>>> import numpy as np
>>> np.set_printoptions(precision=2, suppress=True, linewidth=140, sign=" ")
>>> E = np.loadtxt("data.csv", delimiter=",")
>>> E
array([[  2.,   2.,   2.,   2.,   2.,   2.,   2.,   2.,   2.,   2.,   2.,   2.],
       [  2.,   4.,   4.,   4.,   4.,   4.,   4.,   4.,   4.,   4.,   4.,   4.],
       [  2.,   4.,   6.,   6.,   6.,   6.,   6.,   6.,   6.,   6.,   6.,   6.],
       [  2.,   4.,   6.,   8.,   8.,   8.,   8.,   8.,   8.,   8.,   8.,   8.],
       [  2.,   4.,   6.,   8.,  10.,  10.,  10.,  10.,  10.,  10.,  10.,  10.],
       [  2.,   4.,   6.,   8.,  10.,  12.,  12.,  12.,  12.,  12.,  12.,  12.],
       [  2.,   4.,   6.,   8.,  10.,  12.,  14.,  14.,  14.,  14.,  14.,  14.],
       [  2.,   4.,   6.,   8.,  10.,  12.,  14.,  16.,  16.,  16.,  16.,  16.],
       [  2.,   4.,   6.,   8.,  10.,  12.,  14.,  16.,  18.,  18.,  18.,  18.],
       [  2.,   4.,   6.,   8.,  10.,  12.,  14.,  16.,  18.,  20.,  20.,  20.],
       [  2.,   4.,   6.,   8.,  10.,  12.,  14.,  16.,  18.,  20.,  22.,  22.],
       [  2.,   4.,   6.,   8.,  10.,  12.,  14.,  16.,  18.,  20.,  22.,  24.]])
>>> # symmetric, so the eigenvalues are real
>>> w, V = np.linalg.eigh(E)
>>> vec = np.array([3, -1, 1, -2, 1, -1, 1, 1, -2, -3, -2, 2])
>>> V * np.abs(w) @ V.T
array([[  2.,   2.,   2.,   2.,   2.,   2.,   2.,   2.,   2.,   2.,   2.,   2.],
       [  2.,   4.,   4.,   4.,   4.,   4.,   4.,   4.,   4.,   4.,   4.,   4.],
       [  2.,   4.,   6.,   6.,   6.,   6.,   6.,   6.,   6.,   6.,   6.,   6.],
       [  2.,   4.,   6.,   8.,   8.,   8.,   8.,   8.,   8.,   8.,   8.,   8.],
       [  2.,   4.,   6.,   8.,  10.,  10.,  10.,  10.,  10.,  10.,  10.,  10.],
       [  2.,   4.,   6.,   8.,  10.,  12.,  12.,  12.,  12.,  12.,  12.,  12.],
       [  2.,   4.,   6.,   8.,  10.,  12.,  14.,  14.,  14.,  14.,  14.,  14.],
       [  2.,   4.,   6.,   8.,  10.,  12.,  14.,  16.,  16.,  16.,  16.,  16.],
       [  2.,   4.,   6.,   8.,  10.,  12.,  14.,  16.,  18.,  18.,  18.,  18.],
       [  2.,   4.,   6.,   8.,  10.,  12.,  14.,  16.,  18.,  20.,  20.,  20.],
       [  2.,   4.,   6.,   8.,  10.,  12.,  14.,  16.,  18.,  20.,  22.,  22.],
       [  2.,   4.,   6.,   8.,  10.,  12.,  14.,  16.,  18.,  20.,  22.,  24.]])
>>> np.abs(E).sum(axis=1).max(), np.round(np.abs(w).max(), 2)
(np.float64(156.0), np.float64(126.82))
